$ python -q
>>> import numpy as np
>>> import numpy.linalg as la
>>> np.set_printoptions(precision=2, suppress=True, linewidth=200)
>>> rd = lambda a: np.round(a, 2) + 0
>>> A = np.load("layer4.npy")
>>> print(A)
[[0. 1. 3.]
 [1. 0. 0.]
 [3. 0. 0.]]
>>> rng = np.random.default_rng(4398)
>>> idx = rng.permutation(3)
>>> print(idx)
[1 0 2]
>>> A2 = A[idx][:, idx]
>>> print(np.allclose(A2, A))
False
>>> print(rd(la.det(A2)), rd(la.det(A[idx])))
0.0 0.0
>>> print(A2)
[[0. 1. 0.]
 [1. 0. 3.]
 [0. 3. 0.]]
>>> F = np.array([[4, -3, -4], [8, 1, 0], [7, 0, -1], [9, 2, 1]])
>>> # rank 2
>>> Uu, sig, vt = la.svd(F)
>>> print(np.argmax(sig[:-1] / (sig[1:] + 1e-6)) + 1)
2
>>> A2 = Uu[:, :2] @ np.diag(sig[:2]) @ vt[:2]
>>> print(rd(np.abs(F - A2).max()))
0.0
>>> print(la.matrix_rank(F, rtol=0.05))
2
>>> print([round(float(x), 2) for x in la.svd(F, compute_uv=False)[:3]])
[14.56, 5.49, 0.0]
>>> print(np.argsort(-la.norm(F, axis=0).round(6), kind="stable")[:3])
[0 2 1]
>>> print(la.cond(F) > 100)
True
>>> mat = np.loadtxt("case1.csv", delimiter=",")
>>> print(mat)
[[ -9.78  13.98   0.87]
 [ -9.39  17.77  -0.51]
 [-20.28  28.54   1.16]
 [  0.21  -6.75  -0.4 ]
 [  6.31  -2.48  -1.28]
 [ -4.7    6.73   1.67]
 [ 19.28 -22.23  -1.48]
 [-18.92  30.25   0.78]
 [-13.93  25.17   0.8 ]
 [-11.44  11.56   2.45]
 [  4.93   1.05  -0.62]
 [-33.42  35.29   2.19]
 [ -4.83  12.09  -0.48]
 [ 10.41 -15.71  -0.49]
 [ 15.2  -10.48  -1.76]
 [ 11.17  -8.25  -0.01]
 [ -6.74   9.06  -0.38]
 [ 19.84 -19.43  -0.24]
 [-15.95  11.91   1.69]
 [  0.08   2.91  -0.02]
 [-14.73  18.38   1.11]
 [-18.13  22.71   0.73]
 [ 18.32 -25.55  -0.28]]
>>> cent = mat[[22, 6]].astype(float)
>>> for _ in range(6):
...     idx = la.norm(mat[:, None] - cent, axis=-1).argmin(axis=1)
...     cent = np.array([mat[idx == j].mean(axis=0) for j in range(2)])
... 
>>> print(idx)
[1 1 1 0 0 1 0 1 1 1 0 1 1 0 0 0 1 0 1 0 1 1 0]
>>> print(rd(cent))
[[ 10.58 -10.69  -0.66]
 [-14.02  18.73   0.93]]
>>> print(np.bincount(idx))
[10 13]
>>> print(np.abs(cent[1] - cent[0]).argmax())
1
